% python3 -q
>>> import numpy as np
>>> np.set_printoptions(precision=2, suppress=True, linewidth=100, floatmode="fixed")
>>> arr = np.loadtxt("test8.csv", delimiter=",")
>>> print(arr)
[[ 2.15  0.16  1.33  1.32  0.25 -0.65 -0.85 -0.37 -0.15  1.28]
 [ 0.16  0.25  2.48  1.23  0.73 -3.70 -1.08  0.06 -0.87 -4.00]
 [ 1.33  2.48  0.41 -1.16 -0.44 -0.60  1.37 -0.78  2.25  0.95]
 [ 1.32  1.23 -1.16 -4.48 -1.07  0.51 -3.42 -0.21  1.36  2.92]
 [ 0.25  0.73 -0.44 -1.07 -2.54 -2.58 -1.48 -1.11 -0.31 -2.70]
 [-0.65 -3.70 -0.60  0.51 -2.58  4.59 -0.77  0.43  0.38 -2.46]
 [-0.85 -1.08  1.37 -3.42 -1.48 -0.77  5.46  1.89 -2.90 -0.66]
 [-0.37  0.06 -0.78 -0.21 -1.11  0.43  1.89  0.96  0.94 -1.94]
 [-0.15 -0.87  2.25  1.36 -0.31  0.38 -2.90  0.94 -0.83 -2.27]
 [ 1.28 -4.00  0.95  2.92 -2.70 -2.46 -0.66 -1.94 -2.27  4.02]]
>>> Q, vecs = np.linalg.qr(arr[:, :9])[0], np.linalg.qr(arr[:, 9:])[0]
>>> s = np.linalg.svd(Q.T @ vecs, compute_uv=False)
>>> print(round(np.linalg.norm(Q @ Q.T - vecs @ vecs.T, 2), 2))
1.0
>>> print(s)
[0.90]
>>> print([round(float(np.linalg.det(arr[:i, :i])), 2) + 0 for i in range(1, 11)])
[2.15, 0.51, -12.4, 41.84, -92.03, -705.81, -6933.81, -8350.44, 37547.54, 375827.19]
>>> print(np.round(np.linalg.eigvalsh(arr).min(), 2))
-9.0
>>> print(np.all(np.linalg.eigvalsh(arr) > 0))
False
>>> vec = np.array([0, 3, 1, 1, 1, 3, 2, 2, 0, 1])
>>> rhs = arr @ vec
>>> c, lr = np.zeros(10), 1 / np.linalg.norm(arr, 2) ** 2
>>> for i in range(50):
...     c -= lr * arr.T @ (arr @ c - rhs)
...     if i % 10 == 0: print(i, round(np.linalg.norm(arr @ c - rhs), 2))
... 
0 12.92
10 2.97
20 2.2
30 1.89
40 1.66
>>> print(c)
[0.20 2.07 1.04 0.54 1.65 2.70 2.10 1.67 0.63 0.82]
>>> print(round(float(np.linalg.cond(arr)), 2))
9.02
>>> Q, Rm = np.linalg.qr(arr)
>>> print(np.trace(Q @ Q.T))
10.0
>>> print(np.round(Q.T @ Q, 2) + 0)
[[1.00 0.00 0.00 0.00 0.00 0.00 0.00 0.00 0.00 0.00]
 [0.00 1.00 0.00 0.00 0.00 0.00 0.00 0.00 0.00 0.00]
 [0.00 0.00 1.00 0.00 0.00 0.00 0.00 0.00 0.00 0.00]
 [0.00 0.00 0.00 1.00 0.00 0.00 0.00 0.00 0.00 0.00]
 [0.00 0.00 0.00 0.00 1.00 0.00 0.00 0.00 0.00 0.00]
 [0.00 0.00 0.00 0.00 0.00 1.00 0.00 0.00 0.00 0.00]
 [0.00 0.00 0.00 0.00 0.00 0.00 1.00 0.00 0.00 0.00]
 [0.00 0.00 0.00 0.00 0.00 0.00 0.00 1.00 0.00 0.00]
 [0.00 0.00 0.00 0.00 0.00 0.00 0.00 0.00 1.00 0.00]
 [0.00 0.00 0.00 0.00 0.00 0.00 0.00 0.00 0.00 1.00]]
>>> print(np.sort(np.abs(np.linalg.eigvals(arr))))
[1.00 1.01 1.01 3.00 4.00 5.99 7.99 8.00 9.00 9.00]
>>> print((arr + arr.T) / 2)
[[ 2.15  0.16  1.33  1.32  0.25 -0.65 -0.85 -0.37 -0.15  1.28]
 [ 0.16  0.25  2.48  1.23  0.73 -3.70 -1.08  0.06 -0.87 -4.00]
 [ 1.33  2.48  0.41 -1.16 -0.44 -0.60  1.37 -0.78  2.25  0.95]
 [ 1.32  1.23 -1.16 -4.48 -1.07  0.51 -3.42 -0.21  1.36  2.92]
 [ 0.25  0.73 -0.44 -1.07 -2.54 -2.58 -1.48 -1.11 -0.31 -2.70]
 [-0.65 -3.70 -0.60  0.51 -2.58  4.59 -0.77  0.43  0.38 -2.46]
 [-0.85 -1.08  1.37 -3.42 -1.48 -0.77  5.46  1.89 -2.90 -0.66]
 [-0.37  0.06 -0.78 -0.21 -1.11  0.43  1.89  0.96  0.94 -1.94]
 [-0.15 -0.87  2.25  1.36 -0.31  0.38 -2.90  0.94 -0.83 -2.27]
 [ 1.28 -4.00  0.95  2.92 -2.70 -2.46 -0.66 -1.94 -2.27  4.02]]
>>> print(np.round(np.linalg.det(arr), 2))
375827.19
>>> print(np.allclose(arr, arr.T))
True
>>> mat = np.array([[3, 2, 2, 3, 0, 1, 2, 3],
...     [0, 2, -3, 1, -1, -3, 3, 3],
...     [0, 0, 0, -1, -3, -2, -1, -1],
...     [0, 0, 0, 3, -2, 3, 1, 2],
...     [0, 0, 0, 0, -3, 2, -2, 2],
...     [0, 0, 0, 0, 0, -2, -2, 2],
...     [0, 0, 0, 0, 0, 0, 2, -1],
...     [0, 0, 0, 0, 0, 0, 0, -3]])
>>> print(mat)
[[ 3  2  2  3  0  1  2  3]
 [ 0  2 -3  1 -1 -3  3  3]
 [ 0  0  0 -1 -3 -2 -1 -1]
 [ 0  0  0  3 -2  3  1  2]
 [ 0  0  0  0 -3  2 -2  2]
 [ 0  0  0  0  0 -2 -2  2]
 [ 0  0  0  0  0  0  2 -1]
 [ 0  0  0  0  0  0  0 -3]]
>>> print([int(np.linalg.matrix_rank(np.linalg.matrix_power(mat, p))) for p in range(1, 9)])
[7, 7, 7, 7, 7, 7, 7, 7]
>>> print(np.prod(np.diag(mat)), round(np.linalg.det(mat), 2))
0 0.0
>>> rng = np.random.default_rng(27937)
>>> other = mat + rng.integers(-2, 3, (8, 7)) @ rng.integers(-2, 3, (7, 8))
>>> print(other)
[[ -8   6  -3  -6   5  11  -4   8]
 [ -6   4  -3  -3   3  -1  -1   1]
 [  1  -4   6  -4   3  -4  -4  -2]
 [ -3  11  -2   1   8   7  -8   2]
 [ -3   3  -6   0 -10   6   1   2]
 [  2   4   8   0   6  -3  -6  -7]
 [ -1   4   4   5   0  -6  -1  -9]
 [ -1   5   1   0   5  -3  -8  -5]]
>>> print(np.linalg.matrix_rank(other - mat, tol=1e-8))
7
>>> print(other - mat)
[[-11   4  -5  -9   5  10  -6   5]
 [ -6   2   0  -4   4   2  -4  -2]
 [  1  -4   6  -3   6  -2  -3  -1]
 [ -3  11  -2  -2  10   4  -9   0]
 [ -3   3  -6   0  -7   4   3   0]
 [  2   4   8   0   6  -1  -4  -9]
 [ -1   4   4   5   0  -6  -3  -8]
 [ -1   5   1   0   5  -3  -8  -2]]
>>> print(np.linalg.cond(mat) > 100)
True
>>> print(np.linalg.matrix_rank(mat, rtol=0.1))
7
>>> print(np.allclose(mat[:-1].T @ np.linalg.lstsq(mat[:-1].T, mat[-1])[0], mat[-1]))
True
>>> print(np.round(mat @ np.linalg.pinv(mat) @ mat, 2) + 0)
[[ 3.00  2.00  2.00  3.00  0.00  1.00  2.00  3.00]
 [ 0.00  2.00 -3.00  1.00 -1.00 -3.00  3.00  3.00]
 [ 0.00  0.00  0.00 -1.00 -3.00 -2.00 -1.00 -1.00]
 [ 0.00  0.00  0.00  3.00 -2.00  3.00  1.00  2.00]
 [ 0.00  0.00  0.00  0.00 -3.00  2.00 -2.00  2.00]
 [ 0.00  0.00  0.00  0.00  0.00 -2.00 -2.00  2.00]
 [ 0.00  0.00  0.00  0.00  0.00  0.00  2.00 -1.00]
 [ 0.00  0.00  0.00  0.00  0.00  0.00  0.00 -3.00]]
>>> print(np.round(np.trace(np.linalg.pinv(mat) @ mat), 2))
7.0
>>> print(np.abs(np.diag(np.linalg.qr(mat)[1])) > 1e-9)
[ True  True False  True  True  True  True  True]
>>> X = np.load("m.npy")
>>> print(X)
[[-0.08 -1.99  0.00  1.05 -3.01  1.94 -3.89]
 [-0.04 -1.96  0.05  0.97 -2.97  1.93 -3.95]
 [-0.03 -1.95  0.01  0.99 -3.01  2.05 -4.00]
 [-0.02 -2.01 -0.04  0.93 -2.98  1.98 -3.98]
 [-3.99  2.98  3.98  0.07  1.10  0.99 -3.93]
 [-4.05  3.01  3.93  0.07  1.02  1.13 -4.05]
 [-4.03  2.97  3.99 -0.03  1.08  1.01 -3.86]
 [-3.96  3.03  3.93 -0.02  0.97  1.04 -3.87]
 [-1.99  3.97 -2.93 -5.08 -2.95  1.02  1.00]
 [-1.98  4.02 -2.96 -5.03 -2.97  0.97  1.05]
 [-1.93  4.08 -2.92 -5.03 -2.98  0.97  0.97]
 [-2.03  3.99 -3.00 -5.03 -2.96  1.03  0.94]]
>>> print(mat.ravel(order="F"))
[ 3  0  0  0  0  0  0  0  2  2  0  0  0  0  0  0  2 -3  0  0  0  0  0  0  3  1 -1  3  0  0  0  0  0
 -1 -3 -2 -3  0  0  0  1 -3 -2  3  2 -2  0  0  2  3 -1  1 -2 -2  2  0  3  3 -1  2  2  2 -1 -3]
>>> T = mat.reshape(8, 2, -1)
>>> print(np.swapaxes(T, 1, 2)[2])
[[ 0 -3]
 [ 0 -2]
 [ 0 -1]
 [-1 -1]]
>>> print(T[:, 0])
[[ 3  2  2  3]
 [ 0  2 -3  1]
 [ 0  0  0 -1]
 [ 0  0  0  3]
 [ 0  0  0  0]
 [ 0  0  0  0]
 [ 0  0  0  0]
 [ 0  0  0  0]]
>>> print(np.einsum("ihd,jhd->hij", T, T).shape)
(2, 8, 8)
>>> other = np.c_[X[:, :6] @ np.array([[1, 1, 0, 1, 0, 2],
...     [2, 0, 1, 1, 0, 0],
...     [2, 2, 0, 1, 1, 2],
...     [1, 0, 0, 2, 0, 0],
...     [1, 1, 0, 1, 2, 1],
...     [2, 0, 2, 1, 1, 0]]), np.array([2, 5, -3, 0, -4, -3, 1, -5, -3, -5, 2, 1])]
>>> print(other)
[[ -2.14  -3.09   1.89  -1.04  -4.08  -3.17   2.00]
 [ -2.00  -2.91   1.90  -1.05  -3.96  -2.95   5.00]
 [ -1.83  -3.02   2.15  -0.95  -3.96  -3.05  -3.00]
 [ -2.21  -3.08   1.95  -1.21  -4.02  -3.10   0.00]
 [ 13.08   5.07   4.96   5.20   7.17   1.08  -4.00]
 [ 13.18   4.83   5.27   5.18   7.10   0.78  -3.00]
 [ 12.96   5.03   4.99   4.96   7.16   1.00   1.00]
 [ 12.99   4.87   5.11   4.97   6.91   0.91  -5.00]
 [ -5.90 -10.80   6.01 -13.04  -7.81 -12.79  -3.00]
 [ -5.92 -10.87   5.96 -12.98  -7.93 -12.85  -5.00]
 [ -5.68 -10.75   6.02 -12.84  -7.91 -12.68   2.00]
 [ -5.98 -10.99   6.05 -13.03  -7.89 -13.02   1.00]]
>>> print(np.round(np.linalg.norm(other - X @ np.linalg.lstsq(X, other)[0], axis=0), 2) + 0)
[0.00 0.00 0.00 0.00 0.00 0.00 7.83]
>>> print(np.linalg.matrix_rank(np.c_[X, other]))
8
>>> print(np.linalg.norm(np.linalg.qr(X)[0].T @ other, axis=0) ** 2 / ((other ** 2).sum(axis=0) + 1e-12))
[1.00 1.00 1.00 1.00 1.00 1.00 0.52]
>>> m1 = np.loadtxt("sample18.csv", delimiter=",")
>>> print(m1)
[[-2.00  0.00 -3.00 -3.00  0.00 -3.00]
 [ 0.00 -2.00  0.00  0.00 -3.00  0.00]
 [-3.00  0.00 -2.00 -3.00  0.00 -3.00]
 [-3.00  0.00 -3.00 -2.00  0.00 -3.00]
 [ 0.00 -3.00  0.00  0.00 -2.00  0.00]
 [-3.00  0.00 -3.00 -3.00  0.00 -2.00]]
>>> gram = m1.T @ m1
>>> print(gram)
[[31.00  0.00 30.00 30.00  0.00 30.00]
 [ 0.00 13.00  0.00  0.00 12.00  0.00]
 [30.00  0.00 31.00 30.00  0.00 30.00]
 [30.00  0.00 30.00 31.00  0.00 30.00]
 [ 0.00 12.00  0.00  0.00 13.00  0.00]
 [30.00  0.00 30.00 30.00  0.00 31.00]]
>>> print(np.linalg.matrix_rank(gram))
6
>>> print((m1 @ m1.T).shape)
(6, 6)
>>> print(np.diag(gram))
[31.00 13.00 31.00 31.00 13.00 31.00]
>>> other = m1[0, 0] * m1[1:] - np.outer(m1[1:, 0], m1[0])
>>> print(other)
[[ 0.00  4.00  0.00  0.00  6.00  0.00]
 [ 0.00  0.00 -5.00 -3.00  0.00 -3.00]
 [ 0.00  0.00 -3.00 -5.00  0.00 -3.00]
 [ 0.00  6.00  0.00  0.00  4.00  0.00]
 [ 0.00  0.00 -3.00 -3.00  0.00 -5.00]]
>>> print(np.linalg.matrix_rank(other), np.linalg.matrix_rank(m1))
5 6
>>> print(m1[:, 0] / m1[0, 0])
[ 1.00 -0.00  1.50  1.50 -0.00  1.50]
>>> E = np.load("a.npy")
>>> print(E)
[[0.06 0.09 0.06 0.02 0.06 0.09 0.02 0.17]
 [0.09 0.16 0.09 0.03 0.09 0.16 0.03 0.28]
 [0.06 0.09 0.06 0.02 0.06 0.09 0.02 0.17]
 [0.02 0.03 0.02 0.01 0.02 0.03 0.01 0.06]
 [0.06 0.09 0.06 0.02 0.06 0.09 0.02 0.17]
 [0.09 0.16 0.09 0.03 0.09 0.16 0.03 0.28]
 [0.02 0.03 0.02 0.01 0.02 0.03 0.01 0.06]
 [0.17 0.28 0.17 0.06 0.17 0.28 0.06 0.51]]
>>> print(np.round(np.abs(np.linalg.eigvals(E)).max(), 2))
1.0
>>> print(np.trace(E))
1.0
>>> print(np.round(np.sort(np.abs(np.linalg.eigvals(E))), 2) + 0)
[0.00 0.00 0.00 0.00 0.00 0.00 0.00 1.00]
>>> print(np.allclose(E, E.T))
True
>>> print(np.linalg.matrix_power(E, 2))
[[0.06 0.09 0.06 0.02 0.06 0.09 0.02 0.17]
 [0.09 0.16 0.09 0.03 0.09 0.16 0.03 0.28]
 [0.06 0.09 0.06 0.02 0.06 0.09 0.02 0.17]
 [0.02 0.03 0.02 0.01 0.02 0.03 0.01 0.06]
 [0.06 0.09 0.06 0.02 0.06 0.09 0.02 0.17]
 [0.09 0.16 0.09 0.03 0.09 0.16 0.03 0.28]
 [0.02 0.03 0.02 0.01 0.02 0.03 0.01 0.06]
 [0.17 0.28 0.17 0.06 0.17 0.28 0.06 0.51]]
>>> print((E + E.T) / 2)
[[0.06 0.09 0.06 0.02 0.06 0.09 0.02 0.17]
 [0.09 0.16 0.09 0.03 0.09 0.16 0.03 0.28]
 [0.06 0.09 0.06 0.02 0.06 0.09 0.02 0.17]
 [0.02 0.03 0.02 0.01 0.02 0.03 0.01 0.06]
 [0.06 0.09 0.06 0.02 0.06 0.09 0.02 0.17]
 [0.09 0.16 0.09 0.03 0.09 0.16 0.03 0.28]
 [0.02 0.03 0.02 0.01 0.02 0.03 0.01 0.06]
 [0.17 0.28 0.17 0.06 0.17 0.28 0.06 0.51]]
>>> print(np.allclose(E @ E.T, E.T @ E))
True
>>> print(E @ E)
[[0.06 0.09 0.06 0.02 0.06 0.09 0.02 0.17]
 [0.09 0.16 0.09 0.03 0.09 0.16 0.03 0.28]
 [0.06 0.09 0.06 0.02 0.06 0.09 0.02 0.17]
 [0.02 0.03 0.02 0.01 0.02 0.03 0.01 0.06]
 [0.06 0.09 0.06 0.02 0.06 0.09 0.02 0.17]
 [0.09 0.16 0.09 0.03 0.09 0.16 0.03 0.28]
 [0.02 0.03 0.02 0.01 0.02 0.03 0.01 0.06]
 [0.17 0.28 0.17 0.06 0.17 0.28 0.06 0.51]]
>>> left, s, VT = np.linalg.svd(E)
>>> print(s.round(2) + 0)
[1.00 0.00 0.00 0.00 0.00 0.00 0.00 0.00]
>>> print(np.argmax(s[:-1] / (s[1:] + 1e-6)) + 1)
1
>>> other = left[:, :1] @ np.diag(s[:1]) @ VT[:1]
>>> print(np.linalg.matrix_rank(other))
1
>>> print(np.round(np.linalg.norm(E - other, 2), 2), round(float(s[1]), 2))
0.0 0.0
>>> print(np.round(np.abs(E - other).max(), 2))
0.0
>>> vec = np.array([1, 0, -3, 3, 2, 3, 3, 1])
>>> h1 = np.maximum(E @ vec, 0)
>>> print(np.maximum(E @ vec, 0) - np.maximum(-E @ vec, 0))
[0.56 0.94 0.56 0.19 0.56 0.94 0.19 1.69]
>>> print(h1)
[0.56 0.94 0.56 0.19 0.56 0.94 0.19 1.69]
>>> print(np.maximum(E @ (3 * vec), 0))
[1.69 2.81 1.69 0.56 1.69 2.81 0.56 5.06]
>>> print(E.T @ h1)
[0.56 0.94 0.56 0.19 0.56 0.94 0.19 1.69]
>>> print(E * (h1 > 1e-9)[:, None])
[[0.06 0.09 0.06 0.02 0.06 0.09 0.02 0.17]
 [0.09 0.16 0.09 0.03 0.09 0.16 0.03 0.28]
 [0.06 0.09 0.06 0.02 0.06 0.09 0.02 0.17]
 [0.02 0.03 0.02 0.01 0.02 0.03 0.01 0.06]
 [0.06 0.09 0.06 0.02 0.06 0.09 0.02 0.17]
 [0.09 0.16 0.09 0.03 0.09 0.16 0.03 0.28]
 [0.02 0.03 0.02 0.01 0.02 0.03 0.01 0.06]
 [0.17 0.28 0.17 0.06 0.17 0.28 0.06 0.51]]
>>> print(np.flatnonzero(h1 > 1e-9))
[0 1 2 3 4 5 6 7]
>>> print(np.tanh(E @ vec))
[0.51 0.73 0.51 0.19 0.51 0.73 0.19 0.93]
>>> print(np.allclose(E[:-1].T @ np.linalg.lstsq(E[:-1].T, E[-1])[0], E[-1]))
True
>>> r = np.linalg.matrix_rank(E)
>>> print(r)
1
>>> null = np.linalg.svd(E)[2][r:].T
>>> print(null.shape)
(8, 7)
>>> print([int(np.linalg.matrix_rank(E[:i])) for i in range(1, len(E) + 1)])
[1, 1, 1, 1, 1, 1, 1, 1]
>>> print([int(np.linalg.matrix_rank(np.delete(E, i, axis=0))) for i in range(8)])
[1, 1, 1, 1, 1, 1, 1, 1]
>>> print(null @ null.T)
[[ 0.94 -0.09 -0.06 -0.02 -0.06 -0.09 -0.02 -0.17]
 [-0.09  0.84 -0.09 -0.03 -0.09 -0.16 -0.03 -0.28]
 [-0.06 -0.09  0.94 -0.02 -0.06 -0.09 -0.02 -0.17]
 [-0.02 -0.03 -0.02  0.99 -0.02 -0.03 -0.01 -0.06]
 [-0.06 -0.09 -0.06 -0.02  0.94 -0.09 -0.02 -0.17]
 [-0.09 -0.16 -0.09 -0.03 -0.09  0.84 -0.03 -0.28]
 [-0.02 -0.03 -0.02 -0.01 -0.02 -0.03  0.99 -0.06]
 [-0.17 -0.28 -0.17 -0.06 -0.17 -0.28 -0.06  0.49]]
>>> print(np.allclose(E @ null, 0))
True
>>> feats = np.array([[1, 0, -2, -2, -3, -3, -1, 2, -3, 1],
...     [3, 0, 1, 1, 2, -2, 0, -1, 0, 2],
...     [0, 0, -3, -1, 3, -2, 1, 1, 1, -1],
...     [-1, -2, -3, -3, -3, -1, 3, 0, 3, 3],
...     [0, -2, 1, 2, 2, -2, 0, 3, -1, 1],
...     [1, 3, 3, -2, -1, -3, -2, 3, 2, -1],
...     [-1, 2, 1, 3, 0, 0, 3, 1, 0, -1],
...     [0, 1, 1, 1, 2, -3, -1, 2, -3, 0],
...     [0, 0, 1, 3, -3, 0, -3, -1, 0, 2]])
>>> print(feats)
[[ 1  0 -2 -2 -3 -3 -1  2 -3  1]
 [ 3  0  1  1  2 -2  0 -1  0  2]
 [ 0  0 -3 -1  3 -2  1  1  1 -1]
 [-1 -2 -3 -3 -3 -1  3  0  3  3]
 [ 0 -2  1  2  2 -2  0  3 -1  1]
 [ 1  3  3 -2 -1 -3 -2  3  2 -1]
 [-1  2  1  3  0  0  3  1  0 -1]
 [ 0  1  1  1  2 -3 -1  2 -3  0]
 [ 0  0  1  3 -3  0 -3 -1  0  2]]
>>> vec = np.array([2, 5, 5, 1, 4, 0, 1, 4, 0, 0])
>>> print(feats @ (2 * vec))
[-30  32   2 -78  34  72  46  52 -22]
>>> print(feats @ np.eye(10)[3])
[-2.00  1.00 -1.00 -3.00  2.00 -2.00  3.00  1.00  3.00]
>>> print((feats @ vec).argmax())
5
>>> print(np.sign((feats @ vec).round(6)))
[-1  1  1 -1  1  1  1  1 -1]
>>> print(feats @ np.ones(10))
[-10.00   6.00  -1.00  -4.00   4.00   3.00   8.00   0.00  -1.00]
>>> print((feats * vec).sum(axis=1))
[-15  16   1 -39  17  36  23  26 -11]
>>> print(np.einsum("ij,j->i", feats, vec))
[-15  16   1 -39  17  36  23  26 -11]
